% python3 -q
>>> import numpy as np
>>> from numpy import linalg as LA
>>> np.set_printoptions(suppress=True, linewidth=140)
>>> def rnd(a):
...     return np.round(a, 3) + 0
... 
>>> m1 = np.tril(np.array([[-2, -2], [2, -3]]), -1) + np.eye(2, dtype=int)
>>> print(m1)
[[1 0]
 [2 1]]
>>> # triangular: eigenvalues sit on the diagonal
>>> LA.matrix_rank(m1 - m1[0, 0] * np.eye(2))
np.int64(1)
>>> np.prod(np.diag(m1)), rnd(LA.det(m1))
(np.int64(1), np.float64(1.0))
>>> w, evecs = LA.eig(m1)
>>> np.prod(w)
np.float64(1.0)
>>> w
array([1., 1.])
>>> rnd(np.sort(LA.eigvals(LA.inv(m1))))
array([1., 1.])
>>> print(rnd(np.sort(LA.eigvals(m1.T))))
[1. 1.]
>>> B = m1[0, 0] * m1[1:] - np.outer(m1[1:, 0], m1[0])
>>> print(B)
[[0 1]]
>>> m1[:, 0] / m1[0, 0]
array([1., 2.])
>>> np.flatnonzero(~B.round(6).any(axis=1))
array([], dtype=int64)
>>> LA.matrix_rank(B), LA.matrix_rank(m1)
(np.int64(1), np.int64(2))
>>> B = np.array([[-2, 1], [-3, 0]])
>>> LA.matrix_rank(np.vstack([m1, B.T]))
np.int64(2)
>>> print(np.einsum("ik,kj->ji", m1, B))
[[-2 -7]
 [ 1  2]]
>>> rng = np.random.default_rng(24)
>>> B = m1 + rng.integers(-2, 3, (2, 1)) @ rng.integers(-2, 3, (1, 2))
>>> print(B)
[[0 0]
 [1 1]]
>>> print(B - m1)
[[-1  0]
 [-1  0]]
>>> print(rnd(LA.svd(B - m1, compute_uv=False)))
[1.414 0.   ]
>>> M = np.loadtxt("dump.csv", delimiter=",")
>>> print(M)
[[ 2.937  1.073  0.97   1.951]
 [ 2.945  0.978  1.212  1.971]
 [ 2.996  1.152  1.089  2.03 ]
 [ 2.866  1.068  1.079  2.009]
 [ 2.98   0.843  0.926  2.011]
 [ 2.97   1.078  1.164  2.076]
 [ 3.179  1.03   1.141  2.128]
 [ 2.991  0.92   1.068  2.174]
 [ 3.111  1.107  1.131  1.887]
 [ 2.987  1.1    0.821  1.95 ]
 [ 2.905  0.967  0.992  2.139]
 [ 2.831  1.101  1.236  2.005]
 [ 2.9    0.996  1.067  2.065]
 [-0.214  1.152  2.104  0.094]
 [ 0.1    1.042  2.097  0.034]
 [-0.112  0.813  2.008 -0.155]
 [ 0.086  0.925  1.993  0.061]
 [-0.148  1.088  2.085 -0.134]
 [ 0.07   1.037  1.963  0.001]
 [ 0.042  0.9    2.124 -0.075]
 [ 0.059  1.078  2.199 -0.012]
 [ 0.021  0.894  1.972 -0.078]
 [ 0.029  1.107  2.147 -0.131]
 [-0.065  1.138  2.141  0.179]
 [ 0.016  0.969  1.955 -0.087]
 [-0.04   1.1    1.969  0.047]]
>>> vec = np.array([0, 5, 2, 1])
>>> rhs = M @ vec
>>> print(rnd(LA.lstsq(M, rhs)[0]))
[0. 5. 2. 1.]
>>> rnd(LA.solve(M.T @ M, M.T @ rhs))
array([0., 5., 2., 1.])
>>> rnd(LA.pinv(M) @ M)
array([[1., 0., 0., 0.],
       [0., 1., 0., 0.],
       [0., 0., 1., 0.],
       [0., 0., 0., 1.]])
>>> rhs = rhs + 0.05 * rng.normal(size=26)
>>> rnd(rhs)
array([ 9.198,  9.276,  9.951,  9.496,  8.108,  9.73 ,  9.608,  8.854,  9.675,  9.136,  8.991,  9.947,  9.267, 10.08 ,  9.39 ,  7.928,
        8.63 ,  9.498,  9.045,  8.697,  9.687,  8.391,  9.712, 10.219,  8.632,  9.38 ])
>>> c, *_ = LA.lstsq(M, rhs)
>>> [round(float(LA.norm(LA.solve(M.T @ M + lam * np.eye(4), M.T @ rhs))), 2) for lam in (0, 1, 10, 100)]
[5.44, 4.13, 3.73, 2.22]
>>> print(rnd(LA.norm(rhs - M @ c)))
0.246
>>> rnd(M.T @ (rhs - M @ c))
array([0., 0., 0., 0.])
>>> LA.matrix_rank(M, rtol=0.1)
np.int64(2)
>>> rnd(LA.norm(M, 2) / LA.norm(M))
np.float64(0.886)
>>> round(np.log10(LA.cond(M)))
2
>>> LA.cond(M) > 100
np.False_
>>> W0 = np.loadtxt("test14.csv", delimiter=",")
>>> print(W0)
[[21.396 18.972 17.254]
 [19.628 21.938 20.377]
 [18.717 19.232 19.557]
 [20.838 21.487 18.35 ]
 [19.014 19.69  17.531]
 [19.595 20.031 19.417]
 [20.129 18.89  19.543]
 [20.754 20.809 20.298]
 [18.389 18.767 20.241]
 [19.07  18.791 17.822]
 [19.066 19.981 19.217]
 [19.23  19.041 20.053]
 [19.36  21.403 20.575]
 [19.879 20.026 20.675]
 [21.837 19.622 19.914]
 [19.53  18.005 20.965]
 [21.338 19.496 21.861]
 [21.219 19.867 20.601]
 [20.912 19.453 20.612]
 [20.102 21.589 19.903]
 [19.203 19.388 20.401]
 [23.012 19.672 20.191]
 [18.262 19.696 20.08 ]
 [21.284 20.659 20.979]
 [21.249 18.907 19.706]
 [20.016 20.289 18.784]
 [20.753 19.81  18.665]]
>>> print(W0.shape)
(27, 3)
>>> print(LA.matrix_rank(W0))
3
>>> print(rnd(LA.norm(W0)))
179.467
>>> W0.sum(axis=0)
array([543.782, 535.511, 533.572])
>>> rnd(W0.mean(axis=0))
array([20.14 , 19.834, 19.762])
>>> print(np.count_nonzero(W0))
81
>>> t = np.radians(90)
>>> Rm = np.eye(3)
>>> Rm[1, 1] = Rm[2, 2] = np.cos(t)
>>> Rm[1, 2], Rm[2, 1] = -np.sin(t), np.sin(t)
>>> rnd(Rm)
array([[ 1.,  0.,  0.],
       [ 0.,  0., -1.],
       [ 0.,  1.,  0.]])
>>> B = W0 @ Rm.T
>>> rnd(LA.det(Rm)), np.trace(Rm)
(np.float64(1.0), np.float64(1.0))
>>> rnd(LA.svd(W0, compute_uv=False)), rnd(LA.svd(B, compute_uv=False))
(array([179.315,   5.432,   5.021]), array([179.315,   5.432,   5.021]))
>>> np.allclose(LA.norm(W0, axis=1), LA.norm(B, axis=1))
True
>>> print(rnd(np.abs(B - W0).max(axis=0)))
[ 0.    42.315  3.137]
